$ python3 -q
>>> import numpy as np
>>> import numpy.linalg as la
>>> np.set_printoptions(precision=4, suppress=True, linewidth=100, floatmode="fixed")
>>> def rd(a):
...     return np.round(a, 4) + 0
... 
>>> data = np.loadtxt("case9.csv", delimiter=",")
>>> rd(data)
array([[ 0.6173, -0.3929,  0.2806,  0.0561],
       [-0.3929,  0.2500, -0.1786, -0.0357],
       [ 0.2806, -0.1786,  0.1276,  0.0255],
       [ 0.0561, -0.0357,  0.0255,  0.0051]])
>>> print(rd(np.kron(np.eye(2, dtype=int), data)))
[[ 0.6173 -0.3929  0.2806  0.0561  0.0000  0.0000  0.0000  0.0000]
 [-0.3929  0.2500 -0.1786 -0.0357  0.0000  0.0000  0.0000  0.0000]
 [ 0.2806 -0.1786  0.1276  0.0255  0.0000  0.0000  0.0000  0.0000]
 [ 0.0561 -0.0357  0.0255  0.0051  0.0000  0.0000  0.0000  0.0000]
 [ 0.0000  0.0000  0.0000  0.0000  0.6173 -0.3929  0.2806  0.0561]
 [ 0.0000  0.0000  0.0000  0.0000 -0.3929  0.2500 -0.1786 -0.0357]
 [ 0.0000  0.0000  0.0000  0.0000  0.2806 -0.1786  0.1276  0.0255]
 [ 0.0000  0.0000  0.0000  0.0000  0.0561 -0.0357  0.0255  0.0051]]
>>> rd(np.einsum("ij,ji->", data, data))
np.float64(1.0)
>>> rd(la.eigvals(data))
array([1.0000, 0.0000, 0.0000, 0.0000])
>>> rd(np.poly(data))
array([ 1.0000, -1.0000,  0.0000,  0.0000,  0.0000])
>>> rd(la.eigvals(data).sum().real)
np.float64(1.0)
>>> M2 = np.array([[0, 1, 0], [-1, 1, 1], [-1, -2, 2], [2, 0, -2]])
>>> rd(data @ M2)
array([[ 0.2245, -0.3367,  0.0561],
       [-0.1429,  0.2143, -0.0357],
       [ 0.1020, -0.1531,  0.0255],
       [ 0.0204, -0.0306,  0.0051]])
>>> rd(np.einsum("ij->j", data))
array([ 0.5612, -0.3571,  0.2551,  0.0510])
>>> np.vstack([data, M2.T]).shape
(7, 4)
>>> la.matrix_rank(np.vstack([data, M2.T]))
np.int64(4)
>>> print(rd(M2.T @ data.T))
[[ 0.2245 -0.1429  0.1020  0.0204]
 [-0.3367  0.2143 -0.1531 -0.0306]
 [ 0.0561 -0.0357  0.0255  0.0051]]
>>> left, sig, Vt = la.svd(data)
>>> print(rd(sig))
[1.0000 0.0000 0.0000 0.0000]
>>> M2 = left[:, :1] @ np.diag(sig[:1]) @ Vt[:1]
>>> la.matrix_rank(M2)
np.int64(1)
>>> rd(np.abs(data - M2).max())
np.float64(0.0)
>>> rd(la.norm(data - M2, 2)), rd(sig[1])
(np.float64(0.0), np.float64(0.0))
>>> left, sig, Vt = la.svd(data, full_matrices=False)
>>> rd(sig / sig[0])
array([1.0000, 0.0000, 0.0000, 0.0000])
>>> np.abs(left[:, 0]).round(6).argmax()
np.int64(0)
>>> rd(sig)
array([1.0000, 0.0000, 0.0000, 0.0000])
>>> arr = np.load("x.npy")
>>> arr
array([[-2.0000, -2.0000,  0.0000,  2.0000],
       [ 1.0000, -1.0000,  3.0000,  4.0000],
       [ 0.0000,  0.0000, -2.0000,  0.0000],
       [ 0.0000,  0.0000,  0.0000,  0.0000]])
>>> la.lstsq(data[:-1].T, data[-1])[2]
np.int32(1)
>>> rd(data @ la.pinv(data) @ data)
array([[ 0.6173, -0.3929,  0.2806,  0.0561],
       [-0.3929,  0.2500, -0.1786, -0.0357],
       [ 0.2806, -0.1786,  0.1276,  0.0255],
       [ 0.0561, -0.0357,  0.0255,  0.0051]])
>>> left, sig, Vt = la.svd(arr, full_matrices=False)
>>> rd(np.abs(Vt[0]))
array([0.0295, 0.2935, 0.5548, 0.7780])
>>> print(rd(np.cumsum(sig ** 2) / np.sum(sig ** 2)))
[0.7343 0.9522 1.0000 1.0000]
>>> rd(sig)
array([5.6192, 3.0610, 1.4335, 0.0000])
>>> rd(np.sqrt((sig ** 2).sum())), rd(la.norm(arr))
(np.float64(6.5574), np.float64(6.5574))
>>> (sig > 1e-8).sum()
np.int64(3)
>>> print(rd(left.T @ arr @ Vt.T))
[[5.6192 0.0000 0.0000 0.0000]
 [0.0000 3.0610 0.0000 0.0000]
 [0.0000 0.0000 1.4335 0.0000]
 [0.0000 0.0000 0.0000 0.0000]]
>>> x = np.array([1, 2, 3, -3])
>>> h1 = np.maximum(arr @ x, 0)
>>> h1
array([0.0000, 0.0000, 0.0000, 0.0000])
>>> np.maximum(arr @ (3 * x), 0)
array([0.0000, 0.0000, 0.0000, 0.0000])
>>> la.matrix_rank(arr, rtol=0.1)
np.int64(3)
>>> la.cond(arr) > 100
np.True_
>>> np.argsort(-la.norm(arr, axis=0).round(6), kind="stable")[:3]
array([3, 2, 0])
>>> X = np.load("sample9.npy")
>>> X
array([[ 1,  0,  0],
       [-3,  1,  0],
       [-2, -3,  1]])
>>> theta = np.radians(72)
>>> r_ = np.eye(3)
>>> r_[0, 0] = r_[1, 1] = np.cos(theta)
>>> r_[0, 1], r_[1, 0] = -np.sin(theta), np.sin(theta)
>>> print(rd(r_))
[[ 0.3090 -0.9511  0.0000]
 [ 0.9511  0.3090  0.0000]
 [ 0.0000  0.0000  1.0000]]
>>> M2 = X @ r_.T
>>> print(rd(la.svd(X, compute_uv=False)), rd(la.svd(M2, compute_uv=False)))
[4.0352 2.9513 0.0840] [4.0352 2.9513 0.0840]
>>> rd(np.sort(la.eigvals(r_).real))
array([0.3090, 0.3090, 1.0000])
>>> w, vecs = la.eig(X)
>>> rd(np.sort(la.eigvals(la.inv(X))))
array([1.0000, 1.0000, 1.0000])
>>> print(X @ vecs[:, 0] - w[0] * vecs[:, 0])
[0.0000 0.0000 0.0000]
>>> w
array([1.0000, 1.0000, 1.0000])
>>> np.prod(w)
np.float64(1.0)
>>> print(rd(np.sort(la.eigvals(X.T))))
[1.0000 1.0000 1.0000]
>>> K = np.load("dump.npy")
>>> K
array([[3.0000, 2.0000, 2.0000, 0.0000],
       [2.0000, 3.0000, 2.0000, 0.0000],
       [2.0000, 2.0000, 3.0000, 0.0000],
       [0.0000, 0.0000, 0.0000, 3.0000]])
>>> u = np.array([6, 9])
>>> np.correlate(K[0], K[1], "full")
array([ 0.0000,  6.0000, 13.0000, 16.0000, 10.0000,  4.0000,  0.0000])
>>> np.cross(K[0, :3], K[1, :3])
array([-2.0000, -2.0000,  5.0000])
>>> np.convolve(K[0], u)
array([18.0000, 39.0000, 30.0000, 18.0000,  0.0000])
>>> np.array([np.convolve(row, u, "same") for row in K])
array([[18.0000, 39.0000, 30.0000, 18.0000],
       [12.0000, 36.0000, 39.0000, 18.0000],
       [12.0000, 30.0000, 36.0000, 27.0000],
       [ 0.0000,  0.0000,  0.0000, 18.0000]])
>>> E = np.loadtxt("out19.csv", delimiter=",")
>>> E
array([[-0.5000, -0.5000, -2.3097],
       [ 0.0000,  0.4000,  1.7958],
       [-0.1000,  0.8000,  3.4102],
       [-0.1000, -1.8000, -7.1701],
       [ 0.6000, -0.8000, -3.0373],
       [-1.3000,  0.5000,  2.3281],
       [ 0.5000, -1.1000, -4.3802],
       [ 0.0000,  1.1000,  4.1848],
       [-0.4000, -0.6000, -2.4491],
       [-0.2000, -1.3000, -4.8161],
       [-1.2000, -0.5000, -2.3336],
       [-0.2000, -0.2000, -0.3258],
       [-2.1000,  0.7000,  2.4153],
       [ 0.1000, -0.1000, -0.6070],
       [ 0.3000,  0.5000,  1.8469],
       [ 0.2000, -0.8000, -3.4173],
       [-0.5000,  0.5000,  1.8688],
       [ 0.2000,  1.2000,  4.8692],
       [ 0.6000,  0.9000,  3.3732],
       [ 1.1000,  0.1000,  0.5704],
       [ 1.9000, -1.8000, -6.5632],
       [-0.1000, -0.2000, -0.8977],
       [-0.2000,  0.7000,  2.5589]])
>>> P = E @ la.solve(E.T @ E, E.T)
>>> rd(np.trace(P))
np.float64(3.0)
>>> rd(la.eigvalsh(P))
array([0.0000, 0.0000, 0.0000, 0.0000, 0.0000, 0.0000, 0.0000, 0.0000, 0.0000, 0.0000, 0.0000,
       0.0000, 0.0000, 0.0000, 0.0000, 0.0000, 0.0000, 0.0000, 0.0000, 0.0000, 1.0000, 1.0000,
       1.0000])
>>> rd(P @ E[:, 0])
array([-0.5000,  0.0000, -0.1000, -0.1000,  0.6000, -1.3000,  0.5000,  0.0000, -0.4000, -0.2000,
       -1.2000, -0.2000, -2.1000,  0.1000,  0.3000,  0.2000, -0.5000,  0.2000,  0.6000,  1.1000,
        1.9000, -0.1000, -0.2000])
>>> J = np.loadtxt("a.csv", delimiter=",")
>>> rd(J)
array([[ 1.5460,  1.2653, -0.0942],
       [-0.5153,  0.7618,  1.7760],
       [-1.1595,  1.3485, -0.9149]])
>>> M2 = np.array([[0, 1], [3, 1]])
>>> Z = np.kron(M2, K)
>>> la.matrix_rank(Z)
np.int64(8)
>>> Z
array([[0.0000, 0.0000, 0.0000, 0.0000, 3.0000, 2.0000, 2.0000, 0.0000],
       [0.0000, 0.0000, 0.0000, 0.0000, 2.0000, 3.0000, 2.0000, 0.0000],
       [0.0000, 0.0000, 0.0000, 0.0000, 2.0000, 2.0000, 3.0000, 0.0000],
       [0.0000, 0.0000, 0.0000, 0.0000, 0.0000, 0.0000, 0.0000, 3.0000],
       [9.0000, 6.0000, 6.0000, 0.0000, 3.0000, 2.0000, 2.0000, 0.0000],
       [6.0000, 9.0000, 6.0000, 0.0000, 2.0000, 3.0000, 2.0000, 0.0000],
       [6.0000, 6.0000, 9.0000, 0.0000, 2.0000, 2.0000, 3.0000, 0.0000],
       [0.0000, 0.0000, 0.0000, 9.0000, 0.0000, 0.0000, 0.0000, 3.0000]])
>>> rd(la.norm(Z, 2)), rd(la.norm(M2, 2) * la.norm(K, 2))
(np.float64(22.2571), np.float64(22.2571))
>>> np.flatnonzero(la.matrix_power((Z != 0) + (Z.T != 0) + np.eye(8), 8)[5])
array([0, 1, 2, 4, 5, 6])
>>> Z @ Z
array([[51.0000, 48.0000, 48.0000,  0.0000, 17.0000, 16.0000, 16.0000,  0.0000],
       [48.0000, 51.0000, 48.0000,  0.0000, 16.0000, 17.0000, 16.0000,  0.0000],
       [48.0000, 48.0000, 51.0000,  0.0000, 16.0000, 16.0000, 17.0000,  0.0000],
       [ 0.0000,  0.0000,  0.0000, 27.0000,  0.0000,  0.0000,  0.0000,  9.0000],
       [51.0000, 48.0000, 48.0000,  0.0000, 68.0000, 64.0000, 64.0000,  0.0000],
       [48.0000, 51.0000, 48.0000,  0.0000, 64.0000, 68.0000, 64.0000,  0.0000],
       [48.0000, 48.0000, 51.0000,  0.0000, 64.0000, 64.0000, 68.0000,  0.0000],
       [ 0.0000,  0.0000,  0.0000, 27.0000,  0.0000,  0.0000,  0.0000, 36.0000]])
>>> (Z != 0).astype(int)
array([[0, 0, 0, 0, 1, 1, 1, 0],
       [0, 0, 0, 0, 1, 1, 1, 0],
       [0, 0, 0, 0, 1, 1, 1, 0],
       [0, 0, 0, 0, 0, 0, 0, 1],
       [1, 1, 1, 0, 1, 1, 1, 0],
       [1, 1, 1, 0, 1, 1, 1, 0],
       [1, 1, 1, 0, 1, 1, 1, 0],
       [0, 0, 0, 1, 0, 0, 0, 1]])
>>> (la.matrix_power((Z != 0) + (Z.T != 0) + np.eye(8), 8) > 0).astype(int)
array([[1, 1, 1, 0, 1, 1, 1, 0],
       [1, 1, 1, 0, 1, 1, 1, 0],
       [1, 1, 1, 0, 1, 1, 1, 0],
       [0, 0, 0, 1, 0, 0, 0, 1],
       [1, 1, 1, 0, 1, 1, 1, 0],
       [1, 1, 1, 0, 1, 1, 1, 0],
       [1, 1, 1, 0, 1, 1, 1, 0],
       [0, 0, 0, 1, 0, 0, 0, 1]])
>>> rd(la.det(Z))
np.float64(35721.0)
